In [1]: import numpy as np

In [2]: import numpy.linalg as la

In [3]: np.set_printoptions(suppress=True, linewidth=200)

In [4]: W0 = np.load("a.npy")

In [5]: print(W0)
[[0 0 0 0 0 0 0]
 [0 1 0 0 0 0 0]
 [0 0 0 0 0 0 0]
 [0 0 0 0 2 0 0]
 [0 0 1 0 0 0 0]
 [0 0 0 0 0 0 2]
 [0 0 0 0 0 1 0]]

In [6]: # rows and columns are dependent

In [7]: print(la.lstsq(W0[:-1].T, W0[-1])[2])
4

In [8]: print(np.unique(W0.round(6), axis=0).shape)
(6, 7)

In [9]: print(np.round(W0 @ la.pinv(W0) @ W0, 2))
[[0. 0. 0. 0. 0. 0. 0.]
 [0. 1. 0. 0. 0. 0. 0.]
 [0. 0. 0. 0. 0. 0. 0.]
 [0. 0. 0. 0. 2. 0. 0.]
 [0. 0. 1. 0. 0. 0. 0.]
 [0. 0. 0. 0. 0. 0. 2.]
 [0. 0. 0. 0. 0. 1. 0.]]

In [10]: rng = np.random.default_rng(96)

In [11]: z = rng.permutation(7)

In [12]: print(z)
[3 6 5 1 2 4 0]

In [13]: A2 = W0[z][:, z]

In [14]: print(round(la.det(A2), 2), round(la.det(W0[z]), 2))
0.0 0.0

In [15]: print(np.round(la.det(W0), 2))
0.0

In [16]: print(np.flatnonzero(la.matrix_power((W0 != 0) + (W0.T != 0) + np.eye(7), 7)[3]))
[2 3 4]

In [17]: print((W0 != 0).astype(int))
[[0 0 0 0 0 0 0]
 [0 1 0 0 0 0 0]
 [0 0 0 0 0 0 0]
 [0 0 0 0 1 0 0]
 [0 0 1 0 0 0 0]
 [0 0 0 0 0 0 1]
 [0 0 0 0 0 1 0]]

In [18]: w1 = np.array([[-1, 0, -2, -1],
    ...:     [1, 3, 0, 0],
    ...:     [-2, 1, 3, -3],
    ...:     [-3, 0, 1, 1],
    ...:     [1, -1, 0, 2],
    ...:     [1, 1, -1, 0],
    ...:     [-1, -1, -1, 0]])

In [19]: coef = np.array([1, -1, -1, 0])

In [20]: H = np.maximum(W0 @ w1 + coef, 0)

In [21]: print(np.round((H > 0).mean(axis=0), 2))
[0.71 0.14 0.14 0.14]

In [22]: print(la.matrix_rank(H))
4

In [23]: basis = np.array([[5, -4, -1], [-5, -9, 6], [-3, 4, 3], [0, 1, 9]])

In [24]: print(H @ basis)
[[  5  -4  -1]
 [  0 -26  10]
 [  5  -4  -1]
 [ 15  -8  33]
 [ -6   8   6]
 [  0   0   0]
 [ 10  -8  -2]]

In [25]: print((H @ basis).round(6).argmax(axis=1))
[0 2 0 2 1 0 0]

In [26]: J = np.array([[0, 1, 0], [1, 0, 0], [0, 0, 1]])

In [27]: print(J)
[[0 1 0]
 [1 0 0]
 [0 0 1]]

In [28]: # 2 groups of indices that never mix

In [29]: Q, V = la.qr(J[:, :1])[0], la.qr(J[:, 1:])[0]

In [30]: sigma = la.svd(Q.T @ V, compute_uv=False)

In [31]: print(sigma)
[0.]

In [32]: print((sigma > 0.9).sum())
0

In [33]: print(np.degrees(np.arccos(sigma.clip(0, 1))))
[90.]

In [34]: feats = np.load("mat.npy")

In [35]: print(feats.round(2))
[[ 1.48  0.96  1.96 -1.44]
 [-0.5  -2.72  0.52  1.04]
 [ 1.49  0.84  2.02 -1.41]
 [-1.35 -1.76 -1.34  1.51]
 [-1.48 -0.45 -2.21  1.32]
 [-1.46 -1.18 -1.82  1.47]
 [ 0.48  2.72 -0.56 -1.02]
 [ 0.76  2.63 -0.05 -1.23]
 [ 0.57  2.71 -0.4  -1.09]
 [-1.32 -1.84 -1.26  1.51]
 [ 1.34  1.79  1.31 -1.51]
 [ 1.49  0.8   2.04 -1.4 ]
 [-1.08  1.3  -2.41  0.58]
 [-0.82 -2.59 -0.07  1.27]
 [-1.44 -1.33 -1.71  1.49]
 [-0.06  2.61 -1.38 -0.56]
 [ 0.88  2.54  0.19 -1.31]
 [-0.21  2.51 -1.57 -0.42]
 [ 0.3   2.72 -0.85 -0.88]
 [ 1.14  2.24  0.76 -1.45]
 [-1.49 -0.81 -2.04  1.41]
 [-0.92  1.63 -2.31  0.37]
 [-0.35  2.4  -1.75 -0.27]
 [-0.21  2.51 -1.58 -0.41]]

In [36]: # null space of dimension 2

In [37]: f, v = feats[23], feats[7]

In [38]: print(f @ f)
9.0

In [39]: print(round(float(f @ v), 2))
7.02

In [40]: p = (f @ v) / (f @ f) * f

In [41]: print(la.matrix_rank(np.outer(f, v)))
1

In [42]: print(np.round(v - p, 2))
[ 0.92  0.67  1.18 -0.91]

In [43]: print(np.round(la.norm(f + v) ** 2 + la.norm(f - v) ** 2, 2))
36.0

In [44]: print((la.matrix_power((J != 0) + (J.T != 0) + np.eye(3), 3) > 0).astype(int))
[[1 1 0]
 [1 1 0]
 [0 0 1]]

In [45]: print((J != 0).astype(int))
[[0 1 0]
 [1 0 0]
 [0 0 1]]

In [46]: print(np.flatnonzero(la.matrix_power((J != 0) + (J.T != 0) + np.eye(3), 3)[1]))
[0 1]

In [47]: print(round(la.det(J), 2))
-1.0

In [48]: print(J @ J)
[[1 0 0]
 [0 1 0]
 [0 0 1]]

In [49]: z = feats[:, 2] > np.median(feats[:, 2])

In [50]: f = feats[z].mean(axis=0) - feats[~z].mean(axis=0)

In [51]: print(z.astype(int))
[1 1 1 0 0 0 1 1 1 0 1 1 0 1 0 0 1 0 1 1 0 0 0 0]

In [52]: left, sigma, Vt = la.svd(feats)

In [53]: print(sigma.round(2) + 0)
[11.71  8.88  0.    0.  ]

In [54]: print(np.argmax(sigma[:-1] / (sigma[1:] + 1e-6)) + 1)
2

In [55]: A2 = left[:, :2] @ np.diag(sigma[:2]) @ Vt[:2]

In [56]: print(round(float(la.norm(feats - A2, 2)), 2), round(float(sigma[2]), 2))
0.0 0.0

In [57]: print(la.matrix_rank(A2))
2

In [58]: print(round(np.abs(feats - A2).max(), 2))
0.0

In [59]: F = np.array([[1, -1, -1, 1, 1, -1, -1, 1],
    ...:     [1, 1, 1, 1, -1, -1, -1, -1],
    ...:     [1, 1, -1, -1, 1, 1, -1, -1],
    ...:     [1, 1, -1, -1, -1, -1, 1, 1],
    ...:     [1, -1, 1, -1, 1, -1, 1, -1]])

In [60]: x0 = np.array([1, 0, 1, 2, 0, 1, 2, 2])

In [61]: h1 = np.maximum(F @ x0, 0)

In [62]: print(np.flatnonzero(h1 > 1e-9))
[0 3]

In [63]: print(np.maximum(F @ x0, 0) - np.maximum(-F @ x0, 0))
[ 1 -1 -5  1 -1]

In [64]: print(h1)
[1 0 0 1 0]

In [65]: print(np.maximum(F @ (3 * x0), 0))
[3 0 0 3 0]

In [66]: X = np.array([[0, 0, 0, 0], [0, 0, 0, 0], [0, 0, 1, 0], [0, 0, 0, 2]])

In [67]: # symmetric, so the eigenvalues are real

In [68]: print(np.round(la.svd(X, compute_uv=False), 2))
[2. 1. 0. 0.]

In [69]: print(X.T @ X)
[[0 0 0 0]
 [0 0 0 0]
 [0 0 1 0]
 [0 0 0 4]]

In [70]: print(np.round(la.norm(X, axis=0), 2))
[0. 0. 1. 2.]

In [71]: print(X[:, 3] @ X[:, 1])
0

In [72]: left, sigma, Vt = la.svd(feats)

In [73]: V = Vt[:(sigma > 1e-8).sum()]

In [74]: x0 = feats[6] + 4 * feats[13] + rng.integers(2) * np.eye(4)[1]

In [75]: print(x0.round(2))
[-2.8  -6.63 -0.85  4.07]

In [76]: print(np.round(V.T @ V, 2))
[[ 0.25  0.12  0.35 -0.23]
 [ 0.12  0.83 -0.22 -0.29]
 [ 0.35 -0.22  0.67 -0.23]
 [-0.23 -0.29 -0.23  0.25]]

In [77]: print(np.round(np.diag(V.T @ V), 2))
[0.25 0.83 0.67 0.25]

In [78]: print(la.matrix_rank(np.vstack([feats, x0])))
3

In [79]: print((X != 0).astype(int))
[[0 0 0 0]
 [0 0 0 0]
 [0 0 1 0]
 [0 0 0 1]]

In [80]: print((la.matrix_power((X != 0) + (X.T != 0) + np.eye(4), 4) > 0).astype(int))
[[1 0 0 0]
 [0 1 0 0]
 [0 0 1 0]
 [0 0 0 1]]

In [81]: print(np.flatnonzero(la.matrix_power((X != 0) + (X.T != 0) + np.eye(4), 4)[0]))
[0]

In [82]: print(X @ X)
[[0 0 0 0]
 [0 0 0 0]
 [0 0 1 0]
 [0 0 0 4]]

In [83]: ev, V = la.eigh(X)

In [84]: print(np.round(la.eigvalsh(X @ X), 2))
[0. 0. 1. 4.]

In [85]: print(np.round(la.eigvalsh(X + -3 * np.eye(4)), 2))
[-3. -3. -2. -1.]

In [86]: print(np.unique(ev.round(6) + 0, return_counts=True)[1])
[2 1 1]

In [87]: print(ev.sum(), np.trace(X))
3.0 3

In [88]: print(V @ np.diag(ev) @ V.T)
[[0. 0. 0. 0.]
 [0. 0. 0. 0.]
 [0. 0. 1. 0.]
 [0. 0. 0. 2.]]

In [89]: M = np.load("dump.npy")

In [90]: print(M)
[[ 1  0  0  0  0  0  0  0  0  0]
 [ 2  1  0  0  0  0  0  0  0  0]
 [ 0  3  1  0  0  0  0  0  0  0]
 [-1 -5  4  1  0  0  0  0  0  0]
 [ 3 -3  2 -5  1  0  0  0  0  0]
 [ 5 -1  4  3 -3  1  0  0  0  0]
 [-5 -1 -1  4  2  4  1  0  0  0]
 [ 5  2 -2  0  4  1 -1  1  0  0]
 [-2  5  5  0  5 -1 -1 -3  1  0]
 [-5  0  3 -1  3 -3  5 -1 -2  1]]

In [91]: # triangular

In [92]: left, sigma, Vt = la.svd(M)

In [93]: print(sigma.round(2) + 0)
[12.4   9.96  9.32  7.74  5.83  4.4   2.23  0.89  0.06  0.  ]

In [94]: A2 = left[:, :9] @ np.diag(sigma[:9]) @ Vt[:9]

In [95]: print(np.round(la.norm(M - A2, 2), 2), round(sigma[9], 2))
0.0 0.0

In [96]: print(la.matrix_rank(M, rtol=0.05))
8

In [97]: z = rng.permutation(3)

In [98]: print(z)
[2 0 1]

In [99]: A2 = J[z][:, z]

In [100]: print(np.round(np.sort(np.abs(la.eigvals(A2))), 2))
[1. 1. 1.]

In [101]: print(np.allclose(A2, J))
False

In [102]: print(np.diag(A2))
[1 0 0]

In [103]: theta = np.radians(36)

In [104]: R = np.eye(10)

In [105]: R[7, 7] = R[0, 0] = np.cos(theta)

In [106]: R[7, 0], R[0, 7] = -np.sin(theta), np.sin(theta)

In [107]: print(R.round(2))
[[ 0.81  0.    0.    0.    0.    0.    0.    0.59  0.    0.  ]
 [ 0.    1.    0.    0.    0.    0.    0.    0.    0.    0.  ]
 [ 0.    0.    1.    0.    0.    0.    0.    0.    0.    0.  ]
 [ 0.    0.    0.    1.    0.    0.    0.    0.    0.    0.  ]
 [ 0.    0.    0.    0.    1.    0.    0.    0.    0.    0.  ]
 [ 0.    0.    0.    0.    0.    1.    0.    0.    0.    0.  ]
 [ 0.    0.    0.    0.    0.    0.    1.    0.    0.    0.  ]
 [-0.59  0.    0.    0.    0.    0.    0.    0.81  0.    0.  ]
 [ 0.    0.    0.    0.    0.    0.    0.    0.    1.    0.  ]
 [ 0.    0.    0.    0.    0.    0.    0.    0.    0.    1.  ]]

In [108]: A2 = M @ R.T

In [109]: print(np.round(la.det(R), 2), np.round(np.trace(R), 2))
1.0 9.62

In [110]: print(np.allclose(M @ M.T, A2 @ A2.T))
True

In [111]: print(A2.round(2))
[[ 0.81  0.    0.    0.    0.    0.    0.   -0.59  0.    0.  ]
 [ 1.62  1.    0.    0.    0.    0.    0.   -1.18  0.    0.  ]
 [ 0.    3.    1.    0.    0.    0.    0.    0.    0.    0.  ]
 [-0.81 -5.    4.    1.    0.    0.    0.    0.59  0.    0.  ]
 [ 2.43 -3.    2.   -5.    1.    0.    0.   -1.76  0.    0.  ]
 [ 4.05 -1.    4.    3.   -3.    1.    0.   -2.94  0.    0.  ]
 [-4.05 -1.   -1.    4.    2.    4.    1.    2.94  0.    0.  ]
 [ 4.63  2.   -2.    0.    4.    1.   -1.   -2.13  0.    0.  ]
 [-3.38  5.    5.    0.    5.   -1.   -1.   -1.25  1.    0.  ]
 [-4.63  0.    3.   -1.    3.   -3.    5.    2.13 -2.    1.  ]]
